In [1]: import numpy as np

In [2]: import numpy.linalg as la

In [3]: np.set_printoptions(suppress=True, linewidth=120)

In [4]: rnd = lambda a: np.round(a, 1) + 0

In [5]: cent = np.array([[-3, -6, 2], [-7, 7, 1]])

In [6]: feats = np.repeat(cent, 25 // 2, axis=0)

In [7]: rng = np.random.default_rng(52341)

In [8]: feats = feats + 0.3 * rng.normal(size=feats.shape)

In [9]: print(rnd(feats))
[[-3.2 -5.6  2.1]
 [-3.1 -6.   1.7]
 [-2.7 -5.6  2. ]
 [-3.4 -5.8  2.1]
 [-2.7 -6.6  1.3]
 [-3.1 -5.6  1.8]
 [-3.3 -5.8  2.1]
 [-3.1 -5.9  1.7]
 [-2.6 -5.6  2.1]
 [-3.1 -5.9  2.5]
 [-3.  -5.6  1.4]
 [-2.6 -5.8  2.2]
 [-7.   6.9  0.6]
 [-7.2  6.8  1.4]
 [-7.   6.7  1.1]
 [-7.   7.5  1. ]
 [-7.8  7.5  0.8]
 [-6.9  6.6  0.9]
 [-6.5  7.3  0.8]
 [-7.2  7.3  1.2]
 [-6.8  6.8  1. ]
 [-6.8  7.1  0.6]
 [-7.5  7.   1.2]
 [-7.5  6.7  1.1]]

In [10]: U, sigma, vt = la.svd(feats)

In [11]: print(np.argmax(sigma[:-1] / (sigma[1:] + 1e-6)) + 1)
2

In [12]: print(rnd(sigma))
[35.7 22.3  1.3]

In [13]: Y = U[:, :2] @ np.diag(sigma[:2]) @ vt[:2]

In [14]: print(la.matrix_rank(Y))
2

In [15]: data = np.load("mat.npy")

In [16]: print(data)
[[2 1 1]
 [1 2 1]
 [1 1 2]]

In [17]: def softmax(z):
    ...:     e = np.exp(z - z.max(axis=-1, keepdims=True))
    ...:     return e / e.sum(axis=-1, keepdims=True)
    ...: 

In [18]: print(rnd(softmax(data[0] + 5)))
[0.6 0.2 0.2]

In [19]: print(rnd(softmax(data[0])))
[0.6 0.2 0.2]

In [20]: att = data @ data.T / np.sqrt(3)

In [21]: print(rnd(softmax(att)[0] @ data))
[1.5 1.3 1.3]

In [22]: print(rnd(softmax(att)))
[[0.5 0.3 0.3]
 [0.3 0.5 0.3]
 [0.3 0.3 0.5]]

In [23]: r0 = np.array([5, 9, 7])

In [24]: print(np.cross(data[1, :3], data[0, :3]))
[ 1  1 -3]

In [25]: L = la.cholesky(data)

In [26]: print(rnd(L))
[[1.4 0.  0. ]
 [0.7 1.2 0. ]
 [0.7 0.4 1.2]]

In [27]: print(rnd(L @ L.T))
[[2. 1. 1.]
 [1. 2. 1.]
 [1. 1. 2.]]

In [28]: Q, Rm = la.qr(data)

In [29]: print(rnd(np.trace(Q @ Q.T)))
3.0

In [30]: print(Q.shape, Rm.shape)
(3, 3) (3, 3)

In [31]: print(rnd(Q))
[[-0.8  0.5 -0.3]
 [-0.4 -0.9 -0.3]
 [-0.4 -0.1  0.9]]

In [32]: print(rnd(Q.T @ Q))
[[1. 0. 0.]
 [0. 1. 0.]
 [0. 0. 1.]]

In [33]: print(rnd(softmax(Q[1])))
[0.4 0.2 0.4]

In [34]: print(rnd(softmax(Q[1] + 3)))
[0.4 0.2 0.4]

In [35]: att = Q @ Q.T / np.sqrt(3)

In [36]: print(rnd(softmax(att)[1] @ Q))
[-0.5 -0.3  0. ]

In [37]: print(softmax(att).round(6).argmax(axis=1))
[0 1 2]

In [38]: print(rnd(softmax(att)))
[[0.5 0.3 0.3]
 [0.3 0.5 0.3]
 [0.3 0.3 0.5]]

In [39]: X = 4 * np.eye(6) + np.ones((6, 6))

In [40]: print(X)
[[5. 1. 1. 1. 1. 1.]
 [1. 5. 1. 1. 1. 1.]
 [1. 1. 5. 1. 1. 1.]
 [1. 1. 1. 5. 1. 1.]
 [1. 1. 1. 1. 5. 1.]
 [1. 1. 1. 1. 1. 5.]]

In [41]: ev, evecs = la.eigh(X)

In [42]: print(rnd(evecs.T @ evecs))
[[1. 0. 0. 0. 0. 0.]
 [0. 1. 0. 0. 0. 0.]
 [0. 0. 1. 0. 0. 0.]
 [0. 0. 0. 1. 0. 0.]
 [0. 0. 0. 0. 1. 0.]
 [0. 0. 0. 0. 0. 1.]]

In [43]: r0 = np.array([2, -1, 2])

In [44]: print(np.polyval(r0, X[0]))
[47.  3.  3.  3.  3.  3.]

In [45]: print(np.convolve(X[0], r0))
[10. -3. 11.  3.  3.  3.  1.  2.]

In [46]: print(np.array([np.convolve(row, r0, "same") for row in X]))
[[-3. 11.  3.  3.  3.  1.]
 [ 9. -1. 11.  3.  3.  1.]
 [ 1. 11. -1. 11.  3.  1.]
 [ 1.  3. 11. -1. 11.  1.]
 [ 1.  3.  3. 11. -1.  9.]
 [ 1.  3.  3.  3. 11. -3.]]

In [47]: cov = X.T @ X

In [48]: print((X @ X.T).shape)
(6, 6)

In [49]: print(np.diag(cov))
[30. 30. 30. 30. 30. 30.]

In [50]: print(la.matrix_rank(cov))
6

In [51]: print(rnd(la.eigvalsh(cov)[::-1]))
[100.  16.  16.  16.  16.  16.]

In [52]: x0 = np.array([3, 0, 1, 1, 1, 2])

In [53]: rhs = X @ x0

In [54]: print(rhs)
[20.  8. 12. 12. 12. 16.]

In [55]: print(rnd(la.solve(X, 4 * rhs)))
[12.  0.  4.  4.  4.  8.]

In [56]: print(rnd(la.solve(X, rhs + X[:, 5])))
[3. 0. 1. 1. 1. 3.]

In [57]: F = np.loadtxt("m.csv", delimiter=",")

In [58]: print(F)
[[ -5.4  -1.3 -15.2  11.8]
 [  5.5  -4.9  14.8  11.2]
 [-16.5   6.1   8.8  -3.6]
 [ -6.2  18.5   2.   -3.8]
 [  2.5  -4.4 -18.    7.2]
 [  0.7   6.2  12.6 -14.2]
 [  4.4 -16.2 -10.8   1. ]
 [  5.4  14.1  -9.   -9.6]
 [ 11.8 -10.4 -11.9   3.2]
 [ -0.8 -17.9   6.4  -6. ]
 [-13.5   8.9 -11.6   1.9]
 [  6.2   0.6  12.1  14.7]
 [ -3.2   4.7   4.1 -18.7]
 [  2.9 -18.5   5.7  -4.1]]

In [59]: z = F[:, 1] > np.median(F[:, 1])

In [60]: r0 = F[z].mean(axis=0) - F[~z].mean(axis=0)

In [61]: print(rnd(r0))
[-6.9 19.   6.9 -8.2]
